$ python -q
>>> import numpy as np
>>> from numpy import linalg as LA
>>> np.set_printoptions(suppress=True, linewidth=140)
>>> M, _ = LA.qr(np.array([[-0.1, -1.1, 0.6], [-0.4, -0.7, 0.6], [0.6, 1.2, -1.6]]))
>>> M.round(2)
array([[-0.14,  0.99,  0.09],
       [-0.55, -0.15,  0.82],
       [ 0.82,  0.06,  0.56]])
>>> vec = np.array([0, 2, 1])
>>> np.round(np.abs(LA.eigvals(M)), 2)
array([1., 1., 1.])
>>> round(float(LA.det(M)), 2)
1.0
>>> np.round(np.sort(np.abs(np.degrees(np.angle(LA.eigvals(M))))), 2)
array([  0.  , 111.32, 111.32])
>>> [p for p in range(1, 25) if np.allclose(LA.matrix_power(M, p), np.eye(3))]
[]
>>> 3 - LA.matrix_rank(M - np.eye(3), tol=1e-8)
np.int64(1)
>>> rng = np.random.default_rng(4674)
>>> z = rng.permutation(3)
>>> z
array([1, 2, 0])
>>> Y = M[z][:, z]
>>> np.round(LA.det(Y), 2), round(float(LA.det(M[z])), 2)
(np.float64(1.0), 1.0)
>>> np.round(np.diag(Y), 2)
array([-0.15,  0.56, -0.14])
>>> Y.round(2)
array([[-0.15,  0.82, -0.55],
       [ 0.06,  0.56,  0.82],
       [ 0.99,  0.09, -0.14]])
>>> Y = np.array([[-5, 0], [0, -2]])
>>> W2 = np.kron(Y, M)
>>> np.round(LA.norm(W2, 2), 2), round(LA.norm(Y, 2) * LA.norm(M, 2), 2)
(np.float64(5.0), np.float64(5.0))
>>> W2.shape
(6, 6)
>>> K = np.array([[28, 16, 18, 10], [16, 12, 14, 9], [18, 14, 22, 8], [10, 9, 8, 9]])
>>> Y = K ** -1
Traceback (most recent call last):
  File "<python-input-23>", line 1, in <module>
    Y = K ** -1
        ~~^^~~~
ValueError: Integers to negative integer powers are not allowed.
>>> Y = LA.inv(K)
>>> np.round(LA.cond(K), 2)
np.float64(799.05)
>>> Y.round(2)
array([[ 0.5 , -2.  ,  0.5 ,  1.  ],
       [-2.  ,  9.72, -2.69, -5.1 ],
       [ 0.5 , -2.69,  0.85,  1.38],
       [ 1.  , -5.1 ,  1.38,  2.87]])
>>> (np.abs(Y) > 1e-9).astype(int)
array([[1, 1, 1, 1],
       [1, 1, 1, 1],
       [1, 1, 1, 1],
       [1, 1, 1, 1]])
>>> np.round(LA.inv(Y), 2)
array([[28., 16., 18., 10.],
       [16., 12., 14.,  9.],
       [18., 14., 22.,  8.],
       [10.,  9.,  8.,  9.]])
>>> evals, vecs = LA.eig(K)
>>> evals.round(2)
array([58.83,  0.07,  6.81,  5.29])
>>> np.round(K @ vecs[:, 0] - evals[0] * vecs[:, 0], 2) + 0
array([0., 0., 0., 0.])
>>> Y = K / np.sqrt((K ** 2).mean(axis=1, keepdims=True))
>>> K - K.mean(axis=1, keepdims=True)
array([[10.  , -2.  ,  0.  , -8.  ],
       [ 3.25, -0.75,  1.25, -3.75],
       [ 2.5 , -1.5 ,  6.5 , -7.5 ],
       [ 1.  ,  0.  , -1.  ,  0.  ]])
>>> LA.matrix_rank(Y) == LA.matrix_rank(K)
np.True_
>>> LA.matrix_rank(K - K.mean(axis=1, keepdims=True))
np.int64(3)
>>> Lm = LA.cholesky(K)
>>> Lm.round(2)
array([[ 5.29,  0.  ,  0.  ,  0.  ],
       [ 3.02,  1.69,  0.  ,  0.  ],
       [ 3.4 ,  2.2 ,  2.37,  0.  ],
       [ 1.89,  1.94, -1.14,  0.59]])
>>> np.round(K / np.sqrt(np.outer(np.diag(K), np.diag(K))), 2)
array([[1.  , 0.87, 0.73, 0.63],
       [0.87, 1.  , 0.86, 0.87],
       [0.73, 0.86, 1.  , 0.57],
       [0.63, 0.87, 0.57, 1.  ]])
>>> LA.eigvalsh(K).min() > 0
np.True_
>>> np.round(np.diag(Lm) ** 2, 2)
array([28.  ,  2.86,  5.6 ,  0.35])
>>> np.round(Lm @ Lm.T, 2)
array([[28., 16., 18., 10.],
       [16., 12., 14.,  9.],
       [18., 14., 22.,  8.],
       [10.,  9.,  8.,  9.]])
>>> O = K.astype(float).copy()
>>> for j in range(4):
...     O[:, j] -= O[:, :j] @ (O[:, :j].T @ O[:, j])
...     O[:, j] /= LA.norm(O[:, j])
... 
>>> np.round(O.T @ K, 2) + 0
array([[38.26, 25.66, 31.47, 17.2 ],
       [ 0.  ,  4.28,  6.64,  4.59],
       [ 0.  ,  0.  ,  5.81, -3.03],
       [ 0.  ,  0.  ,  0.  ,  0.16]])
>>> W0 = np.array([[0.6, -0.8, -0.8, 1.3], [0.6, 0.3, -1.1, -1.2]])
>>> W0
array([[ 0.6, -0.8, -0.8,  1.3],
       [ 0.6,  0.3, -1.1, -1.2]])
>>> Y = np.array([[-1, -1], [-2, -3]])
>>> W2 = np.kron(Y, W0)
>>> W2.round(2)
array([[-0.6,  0.8,  0.8, -1.3, -0.6,  0.8,  0.8, -1.3],
       [-0.6, -0.3,  1.1,  1.2, -0.6, -0.3,  1.1,  1.2],
       [-1.2,  1.6,  1.6, -2.6, -1.8,  2.4,  2.4, -3.9],
       [-1.2, -0.6,  2.2,  2.4, -1.8, -0.9,  3.3,  3.6]])
>>> np.round(LA.norm(W2, 2), 2), np.round(LA.norm(Y, 2) * LA.norm(W0, 2), 2)
(np.float64(7.52), np.float64(7.52))
>>> np.round(W0.sum(axis=1), 2)
array([ 0.3, -1.4])
>>> np.round(W0.mean(axis=0), 2)
array([ 0.6 , -0.25, -0.95,  0.05])
>>> W0.shape
(2, 4)
>>> np.round(LA.norm(W0), 2)
np.float64(2.54)
